$ ipython --no-banner

In [1]: import numpy as np

In [2]: from numpy import linalg as LA

In [3]: np.set_printoptions(precision=2, suppress=True, linewidth=140, floatmode="fixed")

In [4]: def rd(a):
   ...:     return np.round(a, 2) + 0
   ...: 

In [5]: feats = np.loadtxt("block0.csv", delimiter=",")

In [6]: rd(feats)
Out[6]: 
array([[ 3.50,  1.70,  0.36, -1.52, -0.29,  6.67, -1.79,  2.21],
       [ 3.83,  1.04,  1.98, -2.64,  0.21,  7.86, -0.42,  1.50],
       [ 1.89,  2.10,  1.74, -0.44,  1.40,  3.13,  0.55,  0.25],
       [ 0.51,  5.01, -2.93,  4.53,  0.25, -2.65, -2.88,  2.23],
       [ 1.95,  1.20,  4.92, -1.84,  2.77,  3.91,  3.63, -1.53],
       [-0.05,  3.02, -3.41,  1.32,  0.41, -0.08, -3.82,  1.31],
       [ 3.35, -0.03, -1.61, -4.45, -1.06,  9.84, -4.42,  2.45],
       [ 3.55,  3.25,  3.56,  1.17,  1.10,  3.33,  2.14,  1.23],
       [ 8.53,  8.72,  3.45,  9.18, -2.26,  1.98,  1.64,  7.53],
       [ 0.41,  3.44,  5.55,  2.25,  4.08, -2.39,  5.74, -2.46],
       [ 7.18,  6.93,  2.05,  6.44, -1.99,  3.23,  0.13,  6.41],
       [-1.11,  1.42,  1.31, -0.93,  3.21, -0.28,  1.19, -2.44],
       [ 4.99,  7.75,  2.05,  8.28, -0.53, -1.52,  1.38,  4.74],
       [ 7.20,  7.74, -2.91,  7.60, -4.20,  3.19, -4.93,  9.08],
       [-0.32,  2.41, -4.70,  0.33,  0.01,  0.85, -5.29,  1.49],
       [ 4.22,  4.75,  1.01,  3.42, -0.48,  2.54, -0.40,  3.55],
       [-1.06,  5.03, -0.91,  5.00,  2.19, -5.66, -0.01, -0.13],
       [ 7.70,  9.40,  6.01, 10.59, -0.57, -1.10,  4.98,  5.79],
       [-0.73,  1.50,  3.32, -0.81,  3.85, -0.35,  3.21, -3.05],
       [ 8.72,  6.20,  4.48,  4.96, -1.94,  6.23,  1.81,  6.37],
       [ 2.76,  2.52, -0.09, -0.01,  0.01,  4.27, -1.67,  2.04],
       [-1.93,  0.16, -0.74, -2.92,  2.85,  1.06, -1.07, -2.60],
       [ 4.17,  3.35,  4.00,  1.22,  0.89,  4.00,  2.38,  1.60],
       [ 2.33,  2.18, -0.40, -0.49,  0.16,  4.24, -1.92,  1.69],
       [-0.77,  0.64,  0.48, -2.34,  2.62,  1.75, -0.11, -2.00],
       [ 0.93,  5.01,  5.07,  4.74,  3.52, -4.06,  5.51, -1.24],
       [-4.91, -1.42,  0.91, -4.83,  5.56, -1.36,  1.50, -6.57],
       [ 5.49,  3.00,  4.21,  0.34,  0.10,  6.60,  1.89,  2.56],
       [ 0.71,  2.86,  0.76,  1.05,  1.75,  0.29,  0.26, -0.07],
       [ 6.86,  6.68,  0.45,  6.03, -2.48,  3.57, -1.52,  6.81],
       [ 4.81,  2.29, -0.75, -0.88, -1.65,  8.02, -3.37,  4.11]])

In [7]: rd(LA.norm(feats) ** 2 / LA.norm(feats, 2) ** 2)
Out[7]: np.float64(1.67)
